$ python3 -q
>>> import numpy as np
>>> import numpy.linalg as la
>>> np.set_printoptions(precision=1, suppress=True, linewidth=120)
>>> arr = np.array([[-27.6, -12.6, -16.2],
...     [-27.1, -13.2, -13.8],
...     [-27.6, -10.4, -15.5],
...     [-28.0, -13.3, -16.2],
...     [-25.6, -11.7, -15.2],
...     [-26.4, -10.5, -14.9],
...     [-28.7, -13.1, -15.5],
...     [-26.4, -11.0, -14.6],
...     [-25.6, -13.4, -15.0],
...     [-26.4, -12.8, -14.6],
...     [-27.7, -13.4, -13.8],
...     [-24.2, -12.9, -14.5],
...     [-27.4, -10.7, -14.9]])
>>> lab = arr[:, 1] > np.median(arr[:, 1])
>>> f = arr[lab].mean(axis=0) - arr[~lab].mean(axis=0)
>>> lab.astype(int)
array([1, 0, 1, 0, 1, 1, 0, 1, 0, 0, 0, 0, 1])
>>> np.argsort(-np.abs(f).round(6), kind="stable")
array([1, 2, 0])
>>> f = np.array([2, 3])
>>> np.convolve(arr[8], f)
array([ -51.2, -103.6,  -70.2,  -45. ])
>>> np.polyval(f, arr[8])
array([-48.2, -23.8, -27. ])
>>> cen = arr - arr.mean(axis=0)
>>> V = la.svd(cen)[2][:1]
>>> B = cen - cen @ V.T @ V
>>> la.norm(B, axis=1).round(6).argmax()
np.int64(2)
>>> (cen @ V.T).std(axis=0)
array([1.2])
>>> B.std(axis=0)
array([0.2, 1.1, 0.6])
>>> np.round(la.norm(B) / la.norm(cen), 1)
np.float64(0.7)
>>> np.cov(cen @ V.T, rowvar=False)
array(1.6)
>>> data = np.load("dump.npy")
>>> data
array([[-1,  0,  1],
       [ 2,  3,  4],
       [ 5,  6,  7],
       [ 8,  9, 10]])
>>> # null space of dimension 1
>>> Uu, sigma, VT = la.svd(data)
>>> np.argmax(sigma[:-1] / (sigma[1:] + 1e-6)) + 1
np.int64(2)
>>> sigma.round(1) + 0
array([19.6,  1.7,  0. ])
>>> B = Uu[:, :2] @ np.diag(sigma[:2]) @ VT[:2]
>>> la.matrix_rank(B)
np.int64(2)
>>> la.matrix_rank(data, rtol=0.05)
np.int64(2)
>>> np.round(la.norm(data - B, 2), 1), round(sigma[2], 1)
(np.float64(0.0), np.float64(0.0))
>>> np.round(la.norm(data - B) / la.norm(data), 1)
np.float64(0.0)
>>> M = np.array([[1.0, 0.3, -0.9],
...     [-0.9, -0.5, 0.7],
...     [-0.4, 0.1, 0.4],
...     [0.8, 0.2, -0.7],
...     [0.8, 0.8, -0.1],
...     [-1.0, -0.1, 0.9],
...     [0.3, 0.2, -0.1],
...     [1.0, 0.8, -0.8],
...     [0.9, 0.2, -0.9],
...     [-0.9, -0.4, 0.8],
...     [-0.8, -0.1, 0.7],
...     [-0.3, 0.4, 0.6],
...     [-0.9, 0.1, 0.9],
...     [-0.3, -0.2, 0.1],
...     [0.4, -0.2, -0.5],
...     [0.6, -0.1, -0.7],
...     [0.7, -0.2, -0.8],
...     [1.0, 0.4, -1.0],
...     [0.9, 0.4, -0.9]])
>>> B = np.c_[M[:, :2] @ np.array([[0, 3], [2, 3]]), np.array([-2, 2, -2, -2, 2, 1, -2, 2, -2, 1, 0, 2, 0, 0, 2, 2, 0, 1, -1])]
>>> B
array([[ 0.6,  3.9, -2. ],
       [-1. , -4.2,  2. ],
       [ 0.2, -0.9, -2. ],
       [ 0.4,  3. , -2. ],
       [ 1.6,  4.8,  2. ],
       [-0.2, -3.3,  1. ],
       [ 0.4,  1.5, -2. ],
       [ 1.6,  5.4,  2. ],
       [ 0.4,  3.3, -2. ],
       [-0.8, -3.9,  1. ],
       [-0.2, -2.7,  0. ],
       [ 0.8,  0.3,  2. ],
       [ 0.2, -2.4,  0. ],
       [-0.4, -1.5,  0. ],
       [-0.4,  0.6,  2. ],
       [-0.2,  1.5,  2. ],
       [-0.4,  1.5,  0. ],
       [ 0.8,  4.2,  1. ],
       [ 0.8,  3.9, -1. ]])
>>> la.norm(la.qr(M)[0].T @ B, axis=0) ** 2 / ((B ** 2).sum(axis=0) + 1e-12)
array([1. , 1. , 0.1])
>>> np.round(la.norm(B - M @ la.lstsq(M, B)[0], axis=0), 1) + 0
array([0. , 0. , 6.7])
>>> la.matrix_rank(np.c_[M, B])
np.int64(4)
>>> np.round(la.lstsq(M, B[:, 0])[0], 1) + 0
array([0., 2., 0.])
>>> la.matrix_rank(B)
np.int64(3)
>>> x = np.array([3, -7, 9])
>>> B * x
array([[  1.8, -27.3, -18. ],
       [ -3. ,  29.4,  18. ],
       [  0.6,   6.3, -18. ],
       [  1.2, -21. , -18. ],
       [  4.8, -33.6,  18. ],
       [ -0.6,  23.1,   9. ],
       [  1.2, -10.5, -18. ],
       [  4.8, -37.8,  18. ],
       [  1.2, -23.1, -18. ],
       [ -2.4,  27.3,   9. ],
       [ -0.6,  18.9,   0. ],
       [  2.4,  -2.1,  18. ],
       [  0.6,  16.8,   0. ],
       [ -1.2,  10.5,   0. ],
       [ -1.2,  -4.2,  18. ],
       [ -0.6, -10.5,  18. ],
       [ -1.2, -10.5,   0. ],
       [  2.4, -29.4,   9. ],
       [  2.4, -27.3,  -9. ]])
>>> B @ np.ones(3)
array([ 2.5, -3.2, -2.7,  1.4,  8.4, -2.5, -0.1,  9. ,  1.7, -3.7, -2.9,  3.1, -2.2, -1.9,  2.2,  3.3,  1.1,  6. ,
        3.7])
>>> (B @ x).argmax()
np.int64(1)
>>> mat = np.load("arr.npy")
>>> mat
array([[ -1,  -9,   2],
       [ -9,  -4,  -1],
       [ -1,   5,  -6],
       [  5,   9,  -8],
       [  2,  13, -17],
       [  0,  15, -15],
       [ -9,  22,  -9],
       [-10,  25, -12],
       [ -8,  17, -14],
       [-17,  19, -15],
       [-25,  12,  -6],
       [-19,  18,  -6],
       [-24,  27,  -9],
       [-26,  19, -13],
       [-18,  27,  -9],
       [ -9,  19, -12],
       [ -7,  14, -10],
       [-13,   6, -10],
       [ -5,   8, -14],
       [  2,   3, -21],
       [  1,   2, -29],
       [ -8,  -5, -27],
       [ -8, -13, -31],
       [-11, -19, -27],
       [ -8, -16, -29]])
>>> basis = mat[[0, 3]].astype(float)
>>> for _ in range(3):
...     lab = la.norm(mat[:, None] - basis, axis=-1).argmin(axis=1)
...     basis = np.array([mat[lab == j].mean(axis=0) for j in range(2)])
... 
>>> lab
array([0, 0, 1, 1, 1, 1, 1, 1, 1, 1, 1, 1, 1, 1, 1, 1, 1, 1, 1, 0, 0, 0, 0, 0, 0])
>>> basis
array([[ -5.2,  -7.6, -20.4],
       [-10.8,  16.2, -10.9]])
>>> np.bincount(lab)
array([ 8, 17])
>>> np.abs(basis[1] - basis[0]).argmax()
np.int64(1)
>>> basis[1] - basis[0]
array([-5.6, 23.8,  9.5])
>>> T = np.stack([mat, 5 * mat, mat[::-1]])
>>> la.matrix_rank(T.reshape(3, -1))
np.int64(2)
>>> la.norm(T, axis=(1, 2))
array([129.3, 646.6, 129.3])
>>> la.matrix_rank(T)
array([3, 3, 3])
>>> T.shape
(3, 25, 3)
>>> np.einsum("bij,cij->bc", T, T)
array([[ 16724,  83620,  11494],
       [ 83620, 418100,  57470],
       [ 11494,  57470,  16724]])
>>> T.sum(axis=0)
array([[ -14,  -70,  -17],
       [ -65,  -43,  -33],
       [ -14,   17,  -67],
       [  22,   49,  -75],
       [  13,   80, -131],
       [   2,   93, -111],
       [ -59,  140,  -68],
       [ -73,  156,  -82],
       [ -55,  116,  -94],
       [-111,  133, -102],
       [-168,   99,  -45],
       [-140,  127,  -49],
       [-168,  189,  -63],
       [-175,  132,  -84],
       [-133,  174,  -60],
       [ -71,  133,  -87],
       [ -50,  101,  -74],
       [ -88,   61,  -72],
       [ -39,   70,  -93],
       [  12,   33, -141],
       [   8,   25, -191],
       [ -43,  -21, -170],
       [ -49,  -73, -192],
       [ -75, -118, -163],
       [ -49, -105, -172]])
>>> q, V = la.qr(M[:, :2])[0], la.qr(M[:, 2:])[0]
>>> sigma = la.svd(q.T @ V, compute_uv=False)
>>> (sigma > 0.9).sum()
np.int64(1)
>>> dist = la.norm(mat[:, None] - mat[None], axis=-1)
>>> la.matrix_rank(dist ** 2)
np.int64(5)
>>> np.unravel_index(dist.round(6).argmax(), dist.shape)
(np.int64(12), np.int64(23))
>>> dist[:5, :5]
array([[ 0. ,  9.9, 16.1, 21.4, 29.2],
       [ 9.9,  0. , 13. , 20.3, 25.8],
       [16.1, 13. ,  0. ,  7.5, 13.9],
       [21.4, 20.3,  7.5,  0. , 10.3],
       [29.2, 25.8, 13.9, 10.3,  0. ]])
>>> np.flatnonzero(dist[15] < dist.mean() / 2)
array([ 5,  6,  7,  8,  9, 15, 16])
>>> dist.mean(axis=1).argmax()
np.int64(23)
>>> lab = mat[:, 0] > np.median(mat[:, 0])
>>> f = mat[lab].mean(axis=0) - mat[~lab].mean(axis=0)
>>> np.argsort(-np.abs(f).round(6), kind="stable")
array([0, 1, 2])
>>> ((mat - mat.mean(axis=0)) @ f > 0).astype(int)
array([1, 1, 1, 1, 1, 1, 0, 0, 0, 0, 0, 0, 0, 0, 0, 0, 1, 0, 1, 1, 1, 1, 1, 1, 1])
>>> lab.astype(int)
array([1, 0, 1, 1, 1, 1, 0, 0, 0, 0, 0, 0, 0, 0, 0, 0, 1, 0, 1, 1, 1, 0, 0, 0, 0])
